>>> import numpy as np
>>> import numpy.linalg as la
>>> np.set_printoptions(precision=3, suppress=True, linewidth=100, legacy="1.25")
>>> X = np.loadtxt("out17.csv", delimiter=",")
>>> X
array([[4., 1., 0., 0., 0., 0., 0., 0., 0.],
       [0., 4., 1., 0., 0., 0., 0., 0., 0.],
       [0., 0., 4., 1., 0., 0., 0., 0., 0.],
       [0., 0., 0., 4., 1., 0., 0., 0., 0.],
       [0., 0., 0., 0., 4., 1., 0., 0., 0.],
       [0., 0., 0., 0., 0., 4., 1., 0., 0.],
       [0., 0., 0., 0., 0., 0., 4., 1., 0.],
       [0., 0., 0., 0., 0., 0., 0., 4., 1.],
       [0., 0., 0., 0., 0., 0., 0., 0., 4.]])
>>> # triangular, det is the product of the diagonal
>>> G = X.T @ X
>>> np.diag(G)
array([16., 17., 17., 17., 17., 17., 17., 17., 17.])
>>> (X @ X.T).shape
(9, 9)
>>> la.eigvalsh(G)[::-1]
array([24.593, 23.413, 21.587, 19.304, 16.803, 14.337, 12.15 , 10.445,  9.368])
>>> np.trace(G), (X ** 2).sum()
(152.0, 152.0)
>>> print(np.sort(la.eigvals(X)))
[4. 4. 4. 4. 4. 4. 4. 4. 4.]
>>> X @ X
array([[16.,  8.,  1.,  0.,  0.,  0.,  0.,  0.,  0.],
       [ 0., 16.,  8.,  1.,  0.,  0.,  0.,  0.,  0.],
       [ 0.,  0., 16.,  8.,  1.,  0.,  0.,  0.,  0.],
       [ 0.,  0.,  0., 16.,  8.,  1.,  0.,  0.,  0.],
       [ 0.,  0.,  0.,  0., 16.,  8.,  1.,  0.,  0.],
       [ 0.,  0.,  0.,  0.,  0., 16.,  8.,  1.,  0.],
       [ 0.,  0.,  0.,  0.,  0.,  0., 16.,  8.,  1.],
       [ 0.,  0.,  0.,  0.,  0.,  0.,  0., 16.,  8.],
       [ 0.,  0.,  0.,  0.,  0.,  0.,  0.,  0., 16.]])
>>> out = la.inv(X)
>>> np.allclose(out, X.T)
False
>>> (np.abs(out) > 1e-9).astype(int)
array([[1, 1, 1, 1, 1, 1, 1, 1, 1],
       [0, 1, 1, 1, 1, 1, 1, 1, 1],
       [0, 0, 1, 1, 1, 1, 1, 1, 1],
       [0, 0, 0, 1, 1, 1, 1, 1, 1],
       [0, 0, 0, 0, 1, 1, 1, 1, 1],
       [0, 0, 0, 0, 0, 1, 1, 1, 1],
       [0, 0, 0, 0, 0, 0, 1, 1, 1],
       [0, 0, 0, 0, 0, 0, 0, 1, 1],
       [0, 0, 0, 0, 0, 0, 0, 0, 1]])
>>> np.round(la.det(X) * la.det(out), 3)
1.0
>>> print(out.round(3) + 0)
[[ 0.25  -0.062  0.016 -0.004  0.001  0.     0.     0.     0.   ]
 [ 0.     0.25  -0.062  0.016 -0.004  0.001  0.     0.     0.   ]
 [ 0.     0.     0.25  -0.062  0.016 -0.004  0.001  0.     0.   ]
 [ 0.     0.     0.     0.25  -0.062  0.016 -0.004  0.001  0.   ]
 [ 0.     0.     0.     0.     0.25  -0.062  0.016 -0.004  0.001]
 [ 0.     0.     0.     0.     0.     0.25  -0.062  0.016 -0.004]
 [ 0.     0.     0.     0.     0.     0.     0.25  -0.062  0.016]
 [ 0.     0.     0.     0.     0.     0.     0.     0.25  -0.062]
 [ 0.     0.     0.     0.     0.     0.     0.     0.     0.25 ]]
>>> la.inv(out)
array([[4., 1., 0., 0., 0., 0., 0., 0., 0.],
       [0., 4., 1., 0., 0., 0., 0., 0., 0.],
       [0., 0., 4., 1., 0., 0., 0., 0., 0.],
       [0., 0., 0., 4., 1., 0., 0., 0., 0.],
       [0., 0., 0., 0., 4., 1., 0., 0., 0.],
       [0., 0., 0., 0., 0., 4., 1., 0., 0.],
       [0., 0., 0., 0., 0., 0., 4., 1., 0.],
       [0., 0., 0., 0., 0., 0., 0., 4., 1.],
       [0., 0., 0., 0., 0., 0., 0., 0., 4.]])
>>> round(float(la.slogdet(X)[0]), 3)
1.0
